In [1]: import numpy as np

In [2]: from numpy import linalg as LA

In [3]: np.set_printoptions(precision=1, suppress=True, linewidth=160, floatmode="fixed")

In [4]: rnd = lambda a: np.round(a, 1) + 0

In [5]: rng = np.random.default_rng(85551)

In [6]: m1 = np.array([[4, 1, 9, 6, 0], [8, 0, 6, 9, 9], [9, 4, 8, 0, 0]]) * (rng.random((3, 5)) < 0.3)

In [7]: m1
Out[7]: 
array([[4, 1, 0, 6, 0],
       [0, 0, 0, 0, 0],
       [0, 4, 0, 0, 0]])

In [8]: # rank 2

In [9]: B = m1[0, 0] * m1[1:] - np.outer(m1[1:, 0], m1[0])

In [10]: B
Out[10]: 
array([[ 0,  0,  0,  0,  0],
       [ 0, 16,  0,  0,  0]])

In [11]: np.flatnonzero(~B.round(6).any(axis=1))
Out[11]: array([0])

In [12]: LA.matrix_rank(B), LA.matrix_rank(m1)
Out[12]: (np.int64(1), np.int64(2))

In [13]: r = LA.matrix_rank(m1)

In [14]: print(r)
2

In [15]: ns = LA.svd(m1)[2][r:].T

In [16]: [int(LA.matrix_rank(np.delete(m1, i, axis=0))) for i in range(3)]
Out[16]: [1, 2, 1]

In [17]: ns.shape
Out[17]: (5, 3)

In [18]: LA.matrix_rank(m1.T @ m1), LA.matrix_rank(m1 @ m1.T)
Out[18]: (np.int64(2), np.int64(2))

In [19]: B = m1 + rng.integers(-2, 3, (3, 2)) @ rng.integers(-2, 3, (2, 5))

In [20]: print(B)
[[12  3  0 12  0]
 [ 2 -4  6  0 -6]
 [-2  8 -6  0  6]]

In [21]: B - m1
Out[21]: 
array([[ 8,  2,  0,  6,  0],
       [ 2, -4,  6,  0, -6],
       [-2,  4, -6,  0,  6]])

In [22]: def softmax(z):
    ...:     e = np.exp(z - z.max(axis=-1, keepdims=True))
    ...:     return e / e.sum(axis=-1, keepdims=True)
    ...: 

In [23]: rnd(softmax(B[1]))
Out[23]: array([0.0, 0.0, 1.0, 0.0, 0.0])

In [24]: print(rnd(softmax(B[1] + -3)))
[0.0 0.0 1.0 0.0 0.0]

In [25]: att = B @ B.T / np.sqrt(5)

In [26]: rnd(softmax(att)[1] @ B)
Out[26]: array([ 2.0, -4.0,  6.0,  0.0, -6.0])

In [27]: W0 = np.load("block11.npy")

In [28]: rnd(W0)
Out[28]: 
array([[-2.3, -4.3, -8.7],
       [-2.7, -9.5, -1.6],
       [-1.7, -8.8,  4.4],
       [-1.4, -8.2,  5.5],
       [-2.5, -9.7, -0.1],
       [-1.4, -0.2, -9.9],
       [ 1.6,  8.6, -4.8],
       [ 1.2,  7.8, -6.1],
       [ 2.8,  7.4,  6.1],
       [ 0.2, -4.0,  9.2],
       [ 1.4,  0.0,  9.9],
       [-2.1, -3.2, -9.2],
       [-1.3, -8.1,  5.7],
       [-0.5,  3.2, -9.5],
       [ 0.2,  5.3, -8.5],
       [-2.4, -4.6, -8.6],
       [ 1.6,  8.6, -4.8],
       [-1.7, -1.5, -9.7],
       [-1.8, -2.0, -9.6],
       [ 0.2,  5.2, -8.5],
       [ 0.8,  6.8, -7.3],
       [-1.4,  0.0, -9.9]])

In [29]: Uu, sig, VT = LA.svd(W0)

In [30]: rnd(sig)
Out[30]: array([37.6, 28.0,  0.0])

In [31]: np.argmax(sig[:-1] / (sig[1:] + 1e-6)) + 1
Out[31]: np.int64(2)

In [32]: B = Uu[:, :2] @ np.diag(sig[:2]) @ VT[:2]

In [33]: rnd(LA.norm(W0 - B) / LA.norm(W0))
Out[33]: np.float64(0.0)

In [34]: rnd(B)
Out[34]: 
array([[-2.3, -4.3, -8.7],
       [-2.7, -9.5, -1.6],
       [-1.7, -8.8,  4.4],
       [-1.4, -8.2,  5.5],
       [-2.5, -9.7, -0.1],
       [-1.4, -0.2, -9.9],
       [ 1.6,  8.6, -4.8],
       [ 1.2,  7.8, -6.1],
       [ 2.8,  7.4,  6.1],
       [ 0.2, -4.0,  9.2],
       [ 1.4,  0.0,  9.9],
       [-2.1, -3.2, -9.2],
       [-1.3, -8.1,  5.7],
       [-0.5,  3.2, -9.5],
       [ 0.2,  5.3, -8.5],
       [-2.4, -4.6, -8.6],
       [ 1.6,  8.6, -4.8],
       [-1.7, -1.5, -9.7],
       [-1.8, -2.0, -9.6],
       [ 0.2,  5.2, -8.5],
       [ 0.8,  6.8, -7.3],
       [-1.4,  0.0, -9.9]])

In [35]: Ac = W0 - W0.mean(axis=0)

In [36]: Uu, sig, VT = LA.svd(Ac, full_matrices=False)

In [37]: LA.matrix_rank(Ac)
Out[37]: np.int64(2)

In [38]: print(np.searchsorted(np.cumsum(sig ** 2) / (sig ** 2).sum(), 0.9) + 1)
2

In [39]: print(np.abs(VT[0]).argmax())
2

In [40]: print(rnd((sig ** 2).sum() ** 2 / (sig ** 4).sum()))
1.8

In [41]: print(rnd(Ac.mean(axis=0)))
[0.0 0.0 0.0]

In [42]: rnd(VT[0] * np.sign(VT[0, np.abs(VT[0]).argmax()]))
Out[42]: array([ 0.0, -0.6,  0.8])

In [43]: data = np.loadtxt("run17.csv", delimiter=",")

In [44]: print(data)
[[-0.5  0.3  0.2 -0.2]
 [-0.4 -1.1  0.7  1.2]
 [-1.0  0.1  1.8 -1.7]]

In [45]: B = np.array([[5, 1], [1, 5]])

In [46]: C = np.kron(B, data)

In [47]: C.shape
Out[47]: (6, 8)

In [48]: rnd(LA.norm(C, 2)), rnd(LA.norm(B, 2) * LA.norm(data, 2))
Out[48]: (np.float64(16.3), np.float64(16.3))

In [49]: LA.matrix_rank(C)
Out[49]: np.int64(6)

In [50]: B = np.array([[2, 0, -2, -1, 0],
    ...:     [-2, -2, -2, 2, -2],
    ...:     [-1, 0, 0, -2, -2],
    ...:     [1, 0, 0, -2, 0],
    ...:     [-1, 0, -1, -1, 1]])

In [51]: B[-1] = B[0]

In [52]: E = B + 0.3 * np.eye(5)

In [53]: E
Out[53]: 
array([[ 2.3,  0.0, -2.0, -1.0,  0.0],
       [-2.0, -1.7, -2.0,  2.0, -2.0],
       [-1.0,  0.0,  0.3, -2.0, -2.0],
       [ 1.0,  0.0,  0.0, -1.7,  0.0],
       [ 2.0,  0.0, -2.0, -1.0,  0.3]])

In [54]: np.count_nonzero(E)
Out[54]: np.int64(18)

In [55]: LA.matrix_rank(E)
Out[55]: np.int64(5)

In [56]: rnd(E - E[0])
Out[56]: 
array([[ 0.0,  0.0,  0.0,  0.0,  0.0],
       [-4.3, -1.7,  0.0,  3.0, -2.0],
       [-3.3,  0.0,  2.3, -1.0, -2.0],
       [-1.3,  0.0,  2.0, -0.7,  0.0],
       [-0.3,  0.0,  0.0,  0.0,  0.3]])

In [57]: E.shape
Out[57]: (5, 5)

In [58]: rnd(LA.norm(E))
Out[58]: np.float64(7.2)

In [59]: rnd(E.mean(axis=0))
Out[59]: array([ 0.5, -0.3, -1.1, -0.7, -0.7])

In [60]: E[5]
Traceback (most recent call last):
  Cell In[60], line 1
    E[5]
IndexError: index 5 is out of bounds for axis 0 with size 5


In [61]: hat = np.triu(np.array([[3, 3, 2, -1, -2],
    ...:     [-1, 1, -1, -3, 3],
    ...:     [1, 1, 0, 1, 0],
    ...:     [3, 1, 1, -1, 1],
    ...:     [-1, 3, 3, 0, 3]]), 1) + np.eye(5)

In [62]: B = hat @ E @ LA.inv(hat)

In [63]: rnd(LA.det(B))
Out[63]: np.float64(-6.8)

In [64]: rnd(B)
Out[64]: 
array([[ -10.7,   27.0,   45.0,   30.0, -143.0],
       [   2.0,   -7.7,  -20.0,    5.0,   23.0],
       [   0.0,    0.0,    0.3,   -4.0,    2.0],
       [   3.0,   -9.0,  -17.0,   -9.7,   43.0],
       [   2.0,   -6.0,  -12.0,   -5.0,   27.3]])

In [65]: rnd(np.poly(B))
Out[65]: array([  1.0,   0.5, -10.5, -25.1, -14.2,   6.8])

In [66]: rnd(np.abs(LA.eigvals(E)).max())
Out[66]: np.float64(4.0)

In [67]: rnd(E @ E)
Out[67]: 
array([[ 6.3,  0.0, -5.2,  3.4,  4.0],
       [-1.2,  2.9, 10.8,  1.2,  6.8],
       [-8.6,  0.0,  6.1,  5.8, -1.2],
       [ 0.6,  0.0, -2.0,  1.9,  0.0],
       [ 6.2,  0.0, -5.2,  3.4,  4.1]])

In [68]: np.trace(E)
Out[68]: np.float64(-0.5)

In [69]: (E - E.T) / 2
Out[69]: 
array([[ 0.0,  1.0, -0.5, -1.0, -1.0],
       [-1.0,  0.0, -1.0,  1.0, -1.0],
       [ 0.5,  1.0,  0.0, -1.0,  0.0],
       [ 1.0, -1.0,  1.0,  0.0,  0.5],
       [ 1.0,  1.0,  0.0, -0.5,  0.0]])

In [70]: Uu, sig, VT = LA.svd(E, full_matrices=False)

In [71]: rnd(np.abs(VT[0]))
Out[71]: array([0.7, 0.2, 0.1, 0.5, 0.3])

In [72]: np.abs(Uu[:, 0]).round(6).argmax()
Out[72]: np.int64(1)

In [73]: rnd(np.cumsum(sig ** 2) / np.sum(sig ** 2))
Out[73]: array([0.5, 0.8, 1.0, 1.0, 1.0])

In [74]: Uu.shape, sig.shape, VT.shape
Out[74]: ((5, 5), (5,), (5, 5))

In [75]: rnd(np.sqrt((sig ** 2).sum())), rnd(LA.norm(E))
Out[75]: (np.float64(7.2), np.float64(7.2))

In [76]: np.allclose(Uu * sig @ VT, E)
Out[76]: True
